>>> import numpy as np
>>> from numpy import linalg as LA
>>> np.set_printoptions(precision=1, suppress=True, linewidth=120, legacy="1.25")
>>> B = np.array([[7, 8], [0, 9], [4, 9]])
>>> data = np.kron(np.eye(3, dtype=int), B)
>>> print(data)
[[7 8 0 0 0 0]
 [0 9 0 0 0 0]
 [4 9 0 0 0 0]
 [0 0 7 8 0 0]
 [0 0 0 9 0 0]
 [0 0 4 9 0 0]
 [0 0 0 0 7 8]
 [0 0 0 0 0 9]
 [0 0 0 0 4 9]]
>>> print(np.round(LA.norm(data[7], 1), 1), round(float(LA.norm(data[7], np.inf)), 1))
9.0 9.0
>>> print(data[7] @ data[2])
0
>>> print(round(float(LA.norm(data, 2)), 1))
16.4
>>> print(round(float(LA.norm(data, "nuc")), 1))
63.6
>>> print(LA.norm(data, axis=1).argmax())
0
>>> print(LA.norm(data, axis=0))
[ 8.1 15.   8.1 15.   8.1 15. ]
>>> print(round(float(LA.norm(data) ** 2 / LA.norm(data, 2) ** 2), 1))
3.3
>>> print(np.round(LA.norm(data[7] - data[2]), 1))
13.3
>>> vec = np.array([-6, 6, -8, 3, 8, -9])
>>> y = data @ vec
>>> print(np.round(LA.pinv(data) @ data, 1) + 0)
[[1. 0. 0. 0. 0. 0.]
 [0. 1. 0. 0. 0. 0.]
 [0. 0. 1. 0. 0. 0.]
 [0. 0. 0. 1. 0. 0.]
 [0. 0. 0. 0. 1. 0.]
 [0. 0. 0. 0. 0. 1.]]
>>> print(LA.lstsq(data, y)[0])
[-6.  6. -8.  3.  8. -9.]
>>> rng = np.random.default_rng(59)
>>> y = y + 0.1 * rng.normal(size=9)
>>> print(y)
[  5.9  54.2  30.2 -32.   26.9  -5.1 -16.  -81.1 -48.8]
>>> beta, *_ = LA.lstsq(data, y)
>>> print([round(float(LA.norm(LA.solve(data.T @ data + lam * np.eye(6), data.T @ y))), 2) for lam in (0, 1, 10, 100)])
[17.05, 16.42, 12.52, 5.17]
>>> print(np.round(LA.norm(y - data @ beta), 1))
0.3
